% python3 -q
>>> import numpy as np
>>> from numpy import linalg as LA
>>> np.set_printoptions(precision=1, suppress=True, linewidth=160)
>>> W0 = np.load("out9.npy")
>>> print(W0)
[[ 1  0  1]
 [ 2  0  2]
 [ 2  3  5]
 [ 4  6  6]
 [ 4  9  8]
 [ 5 10 11]
 [ 6 12 11]
 [ 8 13 12]
 [10 14 15]
 [12 16 17]
 [14 18 20]
 [16 19 20]
 [17 21 22]
 [17 23 24]
 [18 24 27]
 [18 26 27]
 [20 26 27]
 [23 29 30]
 [24 31 33]
 [25 34 34]
 [26 37 34]
 [28 38 36]
 [31 41 39]
 [31 44 39]
 [34 44 39]
 [36 46 42]]
>>> th = np.radians(180)
>>> r_ = np.eye(3)
>>> r_[2, 2] = r_[0, 0] = np.cos(th)
>>> r_[2, 0], r_[0, 2] = -np.sin(th), np.sin(th)
>>> print(r_.round(1) + 0)
[[-1.  0.  0.]
 [ 0.  1.  0.]
 [ 0.  0. -1.]]
>>> out = W0 @ r_.T
>>> print(np.allclose(LA.norm(W0, axis=1), LA.norm(out, axis=1)))
True
>>> print(np.allclose(W0 @ W0.T, out @ out.T))
True
>>> print(np.abs(out - W0).max(axis=0))
[72.  0. 84.]
>>> print(round(LA.det(r_), 1), np.trace(r_))
1.0 -1.0
>>> Xs = W0 - W0.mean(axis=0)
>>> vecs = LA.svd(Xs)[2][:1]
>>> out = Xs - Xs @ vecs.T @ vecs
>>> print(out.std(axis=0))
[1.  0.9 1. ]
>>> print(np.diag(vecs.T @ vecs))
[0.2 0.4 0.3]
>>> Xs = (W0 - W0.mean(axis=0)) / W0.std(axis=0)
>>> print(np.argwhere(np.abs(Xs) > 2))
[]
>>> c = LA.lstsq(np.delete(Xs, 1, axis=1), Xs[:, 1])[0]
>>> print(c)
[0.5 0.5]
>>> print(np.abs(c).argmax())
1
>>> C = W0[[23, 16]].astype(float)
>>> for _ in range(3):
...     z = LA.norm(W0[:, None] - C, axis=-1).argmin(axis=1)
...     C = np.array([W0[z == j].mean(axis=0) for j in range(2)])
... 
>>> print(z)
[1 1 1 1 1 1 1 1 1 1 1 1 1 1 1 1 0 0 0 0 0 0 0 0 0 0]
>>> print(np.bincount(z))
[10 16]
>>> print(np.abs(C[1] - C[0]).argmax())
1
>>> print(C)
[[27.8 37.  35.3]
 [ 9.6 13.4 14.2]]
>>> E = np.loadtxt("block7.csv", delimiter=",")
>>> print(E)
[[ 0.  2. -2.  1.]
 [-2.  1.  2.  0.]
 [-1. -1.  2.  0.]
 [-8.  6.  6.  1.]]
>>> # row 3 dominates
>>> print(LA.lstsq(E[:-1].T, E[-1])[2])
3
>>> print(np.abs(np.diag(LA.qr(E)[1])) > 1e-9)
[ True  True  True False]
>>> A = np.loadtxt("arr.csv", delimiter=",")
>>> print(A)
[[ 0. -1.]
 [-1.  0.]]
>>> # symmetric, so the eigenvalues are real
>>> w, vecs = LA.eigh(A)
>>> vec = np.array([-2, 1])
>>> print(np.abs(A).sum(axis=1).max(), np.abs(w).max())
1.0 1.0
>>> print(vecs * np.maximum(w, 0) @ vecs.T)
[[ 0.5 -0.5]
 [-0.5  0.5]]
>>> print(np.round(vecs * np.abs(w) @ vecs.T, 1) + 0)
[[1. 0.]
 [0. 1.]]
>>> print(vec @ A @ vec / (vec @ vec), w[0], w[-1])
0.8 -1.0 1.0
>>> print(vec @ A @ vec)
4.0
>>> print(A @ A.T)
[[1. 0.]
 [0. 1.]]
>>> print(LA.pinv(A))
[[ 0. -1.]
 [-1.  0.]]
>>> print(LA.norm(A, axis=0))
[1. 1.]
>>> print(LA.svd(A, compute_uv=False))
[1. 1.]
